% python3 -q
>>> import numpy as np
>>> np.set_printoptions(suppress=True, linewidth=200)
>>> tidy = lambda a: np.round(a, 4) + 0
>>> arr = np.array([[2, 2, -2, -3], [0, 2, -5, -1], [0, 0, 3, 2], [0, 0, 0, 4]])
>>> tidy(np.sort(np.linalg.eigvals(arr)))
array([2., 2., 3., 4.])
>>> np.linalg.matrix_rank(arr - arr[0, 0] * np.eye(4))
np.int64(3)
>>> [int(np.linalg.matrix_rank(np.linalg.matrix_power(arr, p))) for p in range(1, 5)]
[4, 4, 4, 4]
>>> arr @ arr
array([[  4,   8, -20, -24],
       [  0,   4, -25, -16],
       [  0,   0,   9,  14],
       [  0,   0,   0,  16]])
>>> np.prod(np.diag(arr)), tidy(np.linalg.det(arr))
(np.int64(48), np.float64(48.0))
>>> x = np.array([-1, -2, 2, -1])
>>> rhs = arr @ x
>>> b, lr = np.zeros(4), 1 / np.linalg.norm(arr, 2) ** 2
>>> for i in range(250):
...     b -= lr * arr.T @ (arr @ b - rhs)
...     if i % 50 == 0: print(i, round(np.linalg.norm(arr @ b - rhs), 4))
... 
0 6.8938
50 0.105
100 0.0558
150 0.0356
200 0.0227
>>> tidy(b)
array([-1.0138, -1.9858,  2.0045, -1.0016])
>>> other = np.array([[7, 8], [2, 1], [-8, -8], [-7, -6]])
>>> arr @ other
array([[ 55,  52],
       [ 51,  48],
       [-38, -36],
       [-28, -24]])
>>> np.vstack([arr, other.T]).shape
(6, 4)
>>> np.einsum("ij,ij->i", arr, arr)
array([21, 30, 13, 16])
>>> np.einsum("ij->j", arr)
array([ 2,  4, -4,  2])
>>> x = np.array([0, 2, 0, 1])
>>> rhs = arr @ x
>>> rhs
array([1, 3, 2, 4])
>>> tidy(np.linalg.solve(arr, 2 * rhs))
array([0., 4., 0., 2.])
>>> O, r_ = np.linalg.qr(arr)
>>> r_
array([[ 2.,  2., -2., -3.],
       [ 0.,  2., -5., -1.],
       [ 0.,  0.,  3.,  2.],
       [ 0.,  0.,  0.,  4.]])
>>> O
array([[ 1.,  0.,  0.,  0.],
       [-0.,  1.,  0.,  0.],
       [-0., -0.,  1.,  0.],
       [-0., -0., -0.,  1.]])
>>> np.trace(O @ O.T)
np.float64(4.0)
>>> np.allclose(r_.T @ r_, arr.T @ arr)
True
>>> other = np.array([[3, 1, -3], [5, -4, 1], [-1, -2, 0]])
>>> E = other + other.T
>>> E
array([[ 6,  6, -4],
       [ 6, -8, -1],
       [-4, -1,  0]])
>>> O, r_ = np.linalg.qr(E)
>>> tidy(np.abs(np.diag(r_)))
array([ 9.3808, 10.0136,  1.8097])
>>> tidy(O @ r_)
array([[ 6.,  6., -4.],
       [ 6., -8., -1.],
       [-4., -1.,  0.]])
>>> tidy(np.trace(O @ O.T))
np.float64(3.0)
>>> F = np.load("data.npy")
>>> F
array([[ 4,  1,  2,  2],
       [-4, -2,  2, -2],
       [ 0, -1,  3,  0],
       [-2,  2,  2, -1]])
>>> np.linalg.matrix_rank(F, rtol=0.1)
np.int64(3)
>>> np.argsort(-np.linalg.norm(F, axis=0).round(6), kind="stable")[:3]
array([0, 2, 1])
>>> other = np.array([[0, 3], [-1, 0], [1, 2], [-2, -2]])
>>> np.vstack([F, other.T]).shape
(6, 4)
>>> hat = np.triu(np.array([[1, 1, 2, 1], [4, 5, 0, 5], [2, 1, 2, 3], [1, 1, 2, 3]]), 1) + np.eye(4)
>>> other = hat @ arr @ np.linalg.inv(hat)
>>> np.trace(other), np.trace(arr)
(np.float64(11.0), np.int64(11))
>>> hat @ arr - arr @ hat
array([[ 0.,  0., -3.,  1.],
       [ 0.,  0.,  0., 25.],
       [ 0.,  0.,  0.,  3.],
       [ 0.,  0.,  0.,  0.]])
>>> other
array([[ 2.,  2., -5.,  7.],
       [ 0.,  2., -5., 24.],
       [ 0.,  0.,  3.,  5.],
       [ 0.,  0.,  0.,  4.]])
>>> tidy(np.linalg.det(other))
np.float64(48.0)
>>> J = np.load("m.npy")
>>> J
array([[0., 0., 8., 0., 9.],
       [0., 0., 9., 5., 8.],
       [8., 9., 0., 0., 0.],
       [0., 5., 0., 0., 0.],
       [9., 8., 0., 0., 0.]])
>>> T = np.stack([J, 5 * J, J[::-1]])
>>> np.linalg.matrix_rank(T)
array([4, 4, 4])
>>> tidy(np.linalg.norm(T, axis=(1, 2)))
array([ 25.0998, 125.499 ,  25.0998])
>>> np.linalg.matrix_rank(T.reshape(3, -1))
np.int64(2)
>>> T.sum(axis=0)
array([[ 9.,  8., 48.,  0., 54.],
       [ 0.,  5., 54., 30., 48.],
       [56., 63.,  0.,  0.,  0.],
       [ 0., 30.,  9.,  5.,  8.],
       [54., 48.,  8.,  0.,  9.]])
>>> np.einsum("bij,cij->bc", T, T)
array([[  630.,  3150.,   145.],
       [ 3150., 15750.,   725.],
       [  145.,   725.,   630.]])
>>> T.shape
(3, 5, 5)
>>> ev, vecs = np.linalg.eigh(J)
>>> x = np.array([-2, 1, 0, -2, -1])
>>> np.abs(J).sum(axis=1).max(), tidy(np.abs(ev).max())
(np.float64(22.0), np.float64(17.3793))
>>> x @ J @ x
np.float64(0.0)
>>> tidy(vecs * np.maximum(ev, 0) @ vecs.T)
array([[4.9469, 3.432 , 4.    , 0.    , 4.5   ],
       [3.432 , 5.5427, 4.5   , 2.5   , 4.    ],
       [4.    , 4.5   , 4.1754, 1.3639, 4.1177],
       [0.    , 2.5   , 1.3639, 1.9768, 0.6943],
       [4.5   , 4.    , 4.1177, 0.6943, 4.3373]])
>>> (np.sign(vecs[:, -1].round(6)) == np.sign(vecs[0, -1].round(6))).astype(int)
array([1, 1, 1, 1, 1])
>>> ev, vecs = np.linalg.eigvalsh(J)
Traceback (most recent call last):
  File "<python-input-62>", line 1, in <module>
    ev, vecs = np.linalg.eigvalsh(J)
    ^^^^^^^^
ValueError: too many values to unpack (expected 2)
>>> ev, vecs = np.linalg.eigh(J)
>>> np.unique(ev.round(6) + 0, return_counts=True)[1]
array([1, 1, 1, 1, 1])
>>> tidy(vecs.T @ J @ vecs)
array([[-17.3793,   0.    ,   0.    ,   0.    ,   0.    ],
       [  0.    ,  -3.5998,   0.    ,   0.    ,   0.    ],
       [  0.    ,   0.    ,   0.    ,   0.    ,   0.    ],
       [  0.    ,   0.    ,   0.    ,   3.5998,   0.    ],
       [  0.    ,   0.    ,   0.    ,   0.    ,  17.3793]])
>>> tidy(np.linalg.eigvalsh(J + -2 * np.eye(5)))
array([-19.3793,  -5.5998,  -2.    ,   1.5998,  15.3793])
>>> ev.sum(), np.trace(J)
(np.float64(0.0), np.float64(0.0))
>>> tidy(np.linalg.eigvalsh(J @ J))
array([  0.    ,  12.9585,  12.9585, 302.0415, 302.0415])
>>> (ev > 1e-8).sum(), (ev < -1e-8).sum()
(np.int64(2), np.int64(2))
>>> tidy(ev)
array([-17.3793,  -3.5998,   0.    ,   3.5998,  17.3793])
>>> feats = np.load("case18.npy")
>>> tidy(feats)
array([[-71.8747,  68.8211, -24.6995, -44.4846],
       [-15.5329,  16.5172,  -5.1978, -12.3342],
       [ -2.6131,   3.4215,  -0.4049,  -3.3301],
       [ -0.0833,  -0.3227,  -0.6643,   0.892 ],
       [ -0.2918,  -0.3073,  -1.1955,   1.2727],
       [ -0.3065,  -0.3036,  -1.2312,   1.2945],
       [ -0.3572,  -0.2892,  -1.3544,   1.3671],
       [ -0.5981,  -0.1969,  -1.9574,   1.6816],
       [ -1.2006,   0.1291,  -4.2815,   2.6911],
       [ -1.2273,   0.1484,  -5.7137,   3.3414],
       [ -0.9997,  -0.0002,  -7.001 ,   4.0006],
       [  0.8005,  -1.2503, -10.3486,   6.1803],
       [  5.1647,  -4.4096, -14.122 ,   9.6683],
       [ 12.9787, -10.2172, -18.1199,  14.8842],
       [ 13.5515, -10.6472, -18.3534,  15.246 ]])
>>> dist = np.linalg.norm(feats[:, None] - feats[None], axis=-1)
>>> np.flatnonzero(dist[1] < dist.mean() / 2)
array([1])
>>> dist.mean(axis=1).argmax()
np.int64(0)
>>> np.unravel_index(dist.round(6).argmax(), dist.shape)
(np.int64(0), np.int64(14))
>>> tidy(dist[:5, :5])
array([[  0.    ,  85.5807, 106.5749, 112.1231, 112.0224],
       [ 85.5807,   0.    ,  21.0349,  26.791 ,  26.7679],
       [106.5749,  21.0349,   0.    ,   6.1897,   6.4112],
       [112.1231,  26.791 ,   6.1897,   0.    ,   0.6862],
       [112.0224,  26.7679,   6.4112,   0.6862,   0.    ]])
>>> left, sig, Vt = np.linalg.svd(feats)
>>> vecs = Vt[:(sig > 1e-8).sum()]
>>> rng = np.random.default_rng(49145)
>>> x = feats[1] + 3 * feats[9] + rng.integers(2) * np.eye(4)[1]
>>> tidy(x)
array([-19.2148,  16.9624, -22.339 ,  -2.3099])
>>> tidy(np.linalg.norm(x - vecs.T @ vecs @ x))
np.float64(0.0)
>>> Xs = feats - feats.mean(axis=0)
>>> vecs = np.linalg.svd(Xs)[2][:3]
>>> other = Xs - Xs @ vecs.T @ vecs
>>> tidy(np.diag(vecs.T @ vecs))
array([0.866 , 0.4088, 0.9517, 0.7735])
>>> tidy(other.std(axis=0))
array([0., 0., 0., 0.])
>>> tidy(np.linalg.norm(other) / np.linalg.norm(Xs))
np.float64(0.0)
>>> np.abs(np.diag(np.linalg.qr(feats)[1])) > 1e-9
array([ True,  True,  True, False])
>>> tidy(np.trace(np.linalg.pinv(feats) @ feats))
np.float64(3.0)
>>> np.linalg.lstsq(feats[:-1].T, feats[-1])[2]
np.int32(3)
>>> np.allclose(feats[:-1].T @ np.linalg.lstsq(feats[:-1].T, feats[-1])[0], feats[-1])
True
>>> left, sig, Vt = np.linalg.svd(feats)
>>> np.argmax(sig[:-1] / (sig[1:] + 1e-6)) + 1
np.int64(3)
>>> tidy(sig)
array([117.9123,  40.2599,   4.7909,   0.    ])
>>> other = left[:, :3] @ np.diag(sig[:3]) @ Vt[:3]
>>> tidy(np.abs(feats - other).max())
np.float64(0.0)
>>> tidy(np.linalg.norm(feats - other, 2)), tidy(sig[3])
(np.float64(0.0), np.float64(0.0))
>>> A = np.loadtxt("dump.csv", delimiter=",")
>>> A
array([[ 0.1455,  0.1725, -2.0785, -2.8456],
       [ 0.0205,  0.3211, -2.5456, -4.7102],
       [-0.0285, -0.3771,  0.1549,  0.311 ],
       [-0.2974, -0.4764,  0.2779,  0.0897],
       [ 0.1179, -0.0402,  3.101 ,  5.0313],
       [-0.1337, -0.4227,  3.6061,  5.1294],
       [-0.3441, -0.0454, -2.1692, -2.6217],
       [-0.4555, -0.3753, -1.4599, -2.0874],
       [ 0.3654,  0.0296, -0.6064, -1.0905],
       [ 0.2746,  0.4139,  2.5527,  3.6938],
       [-0.3883, -0.1378, -3.7059, -4.2682],
       [ 0.2234,  0.5637,  1.1385,  0.723 ],
       [ 0.1514, -0.3601,  2.3533,  3.1945],
       [ 0.4357,  0.6525, -2.292 , -3.5273],
       [-0.2309,  0.2647, -1.1725, -2.372 ],
       [-0.0192,  0.4994,  4.2187,  6.4293],
       [-0.2009, -0.207 , -1.6334, -2.462 ],
       [ 0.1004, -0.6224, -0.1596, -0.7468],
       [-0.1439,  0.0012,  0.3872,  0.5036],
       [-0.3585, -0.2983,  2.5082,  3.0476],
       [-0.5591, -0.44  ,  3.2493,  4.385 ],
       [ 0.1055,  0.6086, -3.1585, -5.484 ],
       [-0.0232,  0.0081, -0.2129, -0.3999],
       [-0.1677,  0.1545, -1.063 , -2.1129],
       [-0.0738, -0.2055,  1.3371,  1.1532],
       [-0.2544,  0.0265, -1.531 , -2.0697],
       [ 0.2805,  0.236 , -0.469 , -0.7696],
       [-0.0932, -0.279 ,  0.9071,  1.6424]])
>>> np.unravel_index(np.abs(A).argmax(), A.shape)
(np.int64(15), np.int64(3))
>>> A[:, 4]
Traceback (most recent call last):
  File "<python-input-103>", line 1, in <module>
    A[:, 4]
    ~^^^^^^
IndexError: index 4 is out of bounds for axis 1 with size 4
>>> K = np.load("mat.npy")
>>> K
array([[12.,  5., -3., -2.],
       [ 0.,  2.,  0.,  0.],
       [22., 11., -5., -4.],
       [22., 11., -6., -3.]])
>>> tidy(np.abs(np.linalg.svd(K)[2][-1]))
array([0.2836, 0.0111, 0.6801, 0.676 ])
>>> tidy(np.linalg.norm(K, 2) / np.linalg.norm(K))
np.float64(0.9983)
>>> [round(float(x), 4) for x in np.linalg.svd(K, compute_uv=False)[:3]]
[38.4317, 2.0002, 0.9999]
>>> np.argsort(-np.linalg.norm(K, axis=0).round(6), kind="stable")[:3]
array([0, 1, 2])
>>> O, r_ = np.linalg.qr(K)
>>> tidy(O @ r_)
array([[12.,  5., -3., -2.],
       [ 0.,  2.,  0.,  0.],
       [22., 11., -5., -4.],
       [22., 11., -6., -3.]])
>>> tidy(np.abs(np.diag(r_)))
array([33.3467,  2.2069,  0.7071,  0.0769])
>>> O.shape, r_.shape
((4, 4), (4, 4))
